% python3 -q
>>> import numpy as np
>>> import numpy.linalg as la
>>> np.set_printoptions(precision=3, suppress=True, linewidth=200)
>>> rd = lambda a: np.round(a, 3) + 0
>>> W0 = np.loadtxt("arr.csv", delimiter=",")
>>> rd(W0)
array([[-0.105, -2.014,  2.164, -0.502],
       [-1.156, -1.99 ,  1.921, -0.111],
       [-1.52 ,  1.467, -1.907,  0.95 ],
       [-0.005, -2.001,  2.17 , -0.535],
       [ 2.739,  0.875, -0.382, -0.767],
       [ 1.256, -1.61 ,  2.008, -0.892],
       [-2.815, -0.539,  0.002,  0.885],
       [-2.392, -1.405,  1.029,  0.498],
       [-1.464, -1.92 ,  1.781,  0.02 ],
       [ 0.236, -1.959,  2.175, -0.612],
       [-2.813, -0.244, -0.318,  0.964],
       [ 2.425,  1.371, -0.985, -0.52 ],
       [ 1.394, -1.539,  1.959, -0.923],
       [ 2.417,  1.379, -0.995, -0.515],
       [-1.695, -1.842,  1.648,  0.126],
       [ 0.942, -1.75 ,  2.095, -0.814],
       [-2.247, -1.533,  1.198,  0.411],
       [-0.474,  1.903, -2.164,  0.684],
       [ 0.498,  2.04 , -2.111,  0.365],
       [-0.147,  1.976, -2.175,  0.584]])
>>> U, sv, VT = la.svd(W0)
>>> vecs = VT[:(sv > 1e-8).sum()]
>>> rng = np.random.default_rng(6129)
>>> x0 = W0[8] + 4 * W0[15] + rng.integers(2) * np.eye(4)[3]
>>> rd(x0)
array([ 2.304, -8.92 , 10.159, -3.236])
>>> la.matrix_rank(np.vstack([W0, x0]))
np.int64(2)
>>> rd(vecs.T @ vecs)
array([[ 0.885,  0.127,  0.045, -0.29 ],
       [ 0.127,  0.463, -0.476,  0.078],
       [ 0.045, -0.476,  0.526, -0.144],
       [-0.29 ,  0.078, -0.144,  0.127]])
>>> rd(la.norm(x0 - vecs.T @ vecs @ x0))
np.float64(0.0)
>>> np.allclose(vecs.T @ vecs @ x0, x0)
True
>>> W0.shape
(20, 4)
>>> W0[:, 4]
Traceback (most recent call last):
  File "<python-input-16>", line 1, in <module>
    W0[:, 4]
    ~~^^^^^^
IndexError: index 4 is out of bounds for axis 1 with size 4
>>> rd(la.svd(W0, compute_uv=False))
array([10.825,  7.926,  0.   ,  0.   ])
>>> U, sv, VT = la.svd(W0)
>>> np.argmax(sv[:-1] / (sv[1:] + 1e-6)) + 1
np.int64(2)
>>> Y = U[:, :2] @ np.diag(sv[:2]) @ VT[:2]
>>> rd(la.norm(W0 - Y, 2)), rd(sv[2])
(np.float64(0.0), np.float64(0.0))
>>> x0 = np.array([3, 5, 3, 1])
>>> x0 @ W0
Traceback (most recent call last):
  File "<python-input-23>", line 1, in <module>
    x0 @ W0
    ~~~^~~~
ValueError: matmul: Input operand 1 has a mismatch in its core dimension 0, with gufunc signature (n?,k),(k,m?)->(n?,m?) (size 20 is different from 4)
>>> rd(W0 @ np.eye(4)[0])
array([-0.105, -1.156, -1.52 , -0.005,  2.739,  1.256, -2.815, -2.392, -1.464,  0.236, -2.813,  2.425,  1.394,  2.417, -1.695,  0.942, -2.247, -0.474,  0.498, -0.147])
>>> np.sign((W0 @ x0).round(6))
array([-1., -1., -1., -1.,  1.,  1., -1., -1., -1., -1., -1.,  1.,  1.,  1., -1., -1., -1.,  1.,  1.,  1.])
>>> (W0 @ x0).argmax()
np.int64(4)
>>> mat = np.diag(np.array([-1, -1, -2, 1])) + 3 * np.eye(4, k=1) + 3 * np.eye(4, k=-1)
>>> mat
array([[-1.,  3.,  0.,  0.],
       [ 3., -1.,  3.,  0.],
       [ 0.,  3., -2.,  3.],
       [ 0.,  0.,  3.,  1.]])
>>> evals, vecs = la.eig(mat)
>>> rd(np.prod(evals))
np.float64(97.0)
>>> print(rd(np.sort(la.eigvals(la.inv(mat)))))
[-0.397 -0.166  0.254  0.618]
>>> f = np.array([-2, -3, -1, 2])
>>> Y = mat + np.outer(f, np.eye(4)[1])
>>> la.matrix_rank(la.inv(Y) - la.inv(mat), tol=1e-8)
np.int64(1)
>>> rd(la.det(Y) / la.det(mat)), rd(1 + la.solve(mat, f)[1])
(np.float64(-0.237), np.float64(-0.237))
>>> evals, vecs = la.eigh(mat)
>>> evals.sum(), np.trace(mat)
(np.float64(-3.0), np.float64(-3.0))
>>> np.unique(evals.round(6) + 0, return_counts=True)[1]
array([1, 1, 1, 1])
>>> np.abs(vecs[:, -1]).round(6).argmax()
np.int64(3)
>>> Y = la.invert(mat)
Traceback (most recent call last):
  File "<python-input-40>", line 1, in <module>
    Y = la.invert(mat)
        ^^^^^^^^^
AttributeError: module 'numpy.linalg' has no attribute 'invert'
>>> Y = la.inv(mat)
>>> rd(la.det(mat) * Y)
array([[  2.,  33.,   9., -27.],
       [ 33.,  11.,   3.,  -9.],
       [  9.,   3.,  -8.,  24.],
       [-27.,  -9.,  24.,  25.]])
>>> rd(la.slogdet(mat)[0])
np.float64(1.0)
>>> np.allclose(Y, mat.T)
False
>>> rd(Y)
array([[ 0.021,  0.34 ,  0.093, -0.278],
       [ 0.34 ,  0.113,  0.031, -0.093],
       [ 0.093,  0.031, -0.082,  0.247],
       [-0.278, -0.093,  0.247,  0.258]])
>>> K = np.array([[2, 0, 4], [-5, -7, -3], [3, 1, 5]])
>>> U, sv, VT = la.svd(K)
>>> vecs = VT[:(sv > 1e-8).sum()]
>>> x0 = K[2] + -1 * K[1] + rng.integers(2) * np.eye(3)[0]
>>> x0
array([9., 8., 8.])
>>> rd(vecs.T @ vecs)
array([[ 0.333,  0.333,  0.333],
       [ 0.333,  0.833, -0.167],
       [ 0.333, -0.167,  0.833]])
>>> rd(np.diag(vecs.T @ vecs))
array([0.333, 0.833, 0.833])
>>> print(np.allclose(vecs.T @ vecs @ x0, x0))
False
>>> m1 = np.loadtxt("dump.csv", delimiter=",")
>>> m1
array([[-1.974, -3.013, -0.018,  0.033],
       [ 2.705,  4.044,  0.005,  0.024],
       [ 2.477,  3.755, -0.013, -0.014],
       [-1.158, -1.823,  0.013, -0.025],
       [-0.525, -0.699, -0.004, -0.003],
       [ 0.074,  0.145,  0.006, -0.017],
       [-2.135, -3.208,  0.011, -0.008],
       [-1.69 , -2.561,  0.042, -0.012],
       [-0.557, -0.797,  0.011, -0.013],
       [ 0.536,  0.879,  0.016, -0.021],
       [ 1.121,  1.688,  0.01 , -0.01 ],
       [-0.369, -0.537, -0.004, -0.009],
       [ 2.927,  4.403, -0.005,  0.031]])
>>> U, sv, VT = la.svd(m1)
>>> np.argmax(sv[:-1] / (sv[1:] + 1e-6)) + 1
np.int64(1)
>>> Y = U[:, :1] @ np.diag(sv[:1]) @ VT[:1]
>>> print(la.matrix_rank(Y))
1
>>> print(rd(la.norm(m1 - Y) / la.norm(m1)))
0.011
>>> t = np.deg2rad(37)
>>> J = np.eye(5)
>>> J[np.ix_([3, 0], [3, 0])] = [[np.cos(t), -np.sin(t)], [np.sin(t), np.cos(t)]]
>>> print(rd(J))
[[ 0.799  0.     0.     0.602  0.   ]
 [ 0.     1.     0.     0.     0.   ]
 [ 0.     0.     1.     0.     0.   ]
 [-0.602  0.     0.     0.799  0.   ]
 [ 0.     0.     0.     0.     1.   ]]
>>> np.allclose(J, J.T)
False
>>> assert J == J.T
Traceback (most recent call last):
  File "<python-input-66>", line 1, in <module>
    assert J == J.T
           ^^^^^^^^
ValueError: The truth value of an array with more than one element is ambiguous. Use a.any() or a.all()
>>> rd(J @ J)
array([[ 0.276,  0.   ,  0.   ,  0.961,  0.   ],
       [ 0.   ,  1.   ,  0.   ,  0.   ,  0.   ],
       [ 0.   ,  0.   ,  1.   ,  0.   ,  0.   ],
       [-0.961,  0.   ,  0.   ,  0.276,  0.   ],
       [ 0.   ,  0.   ,  0.   ,  0.   ,  1.   ]])
>>> rd(np.sort(np.abs(la.eigvals(J))))
array([1., 1., 1., 1., 1.])
>>> print(rd(np.abs(la.eigvals(J)).max()))
1.0
>>> rd(la.det(J))
np.float64(1.0)
>>> (J != 0).astype(int)
array([[1, 0, 0, 1, 0],
       [0, 1, 0, 0, 0],
       [0, 0, 1, 0, 0],
       [1, 0, 0, 1, 0],
       [0, 0, 0, 0, 1]])
>>> rd(J @ J)
array([[ 0.276,  0.   ,  0.   ,  0.961,  0.   ],
       [ 0.   ,  1.   ,  0.   ,  0.   ,  0.   ],
       [ 0.   ,  0.   ,  1.   ,  0.   ,  0.   ],
       [-0.961,  0.   ,  0.   ,  0.276,  0.   ],
       [ 0.   ,  0.   ,  0.   ,  0.   ,  1.   ]])
>>> (la.matrix_power((J != 0) + (J.T != 0) + np.eye(5), 5) > 0).astype(int)
array([[1, 0, 0, 1, 0],
       [0, 1, 0, 0, 0],
       [0, 0, 1, 0, 0],
       [1, 0, 0, 1, 0],
       [0, 0, 0, 0, 1]])
>>> np.flatnonzero(la.matrix_power((J != 0) + (J.T != 0) + np.eye(5), 5)[1])
array([1])
>>> f = np.array([-3, 3, 3, 3, -1])
>>> F = f[np.abs(np.subtract.outer(np.arange(5), np.arange(5)))]
>>> F
array([[-3,  3,  3,  3, -1],
       [ 3, -3,  3,  3,  3],
       [ 3,  3, -3,  3,  3],
       [ 3,  3,  3, -3,  3],
       [-1,  3,  3,  3, -3]])
>>> labels = rng.permutation(5)
>>> labels
array([0, 4, 2, 3, 1])
>>> Y = F[labels][:, labels]
>>> Y
array([[-3, -1,  3,  3,  3],
       [-1, -3,  3,  3,  3],
       [ 3,  3, -3,  3,  3],
       [ 3,  3,  3, -3,  3],
       [ 3,  3,  3,  3, -3]])
>>> np.trace(Y)
np.int64(-15)
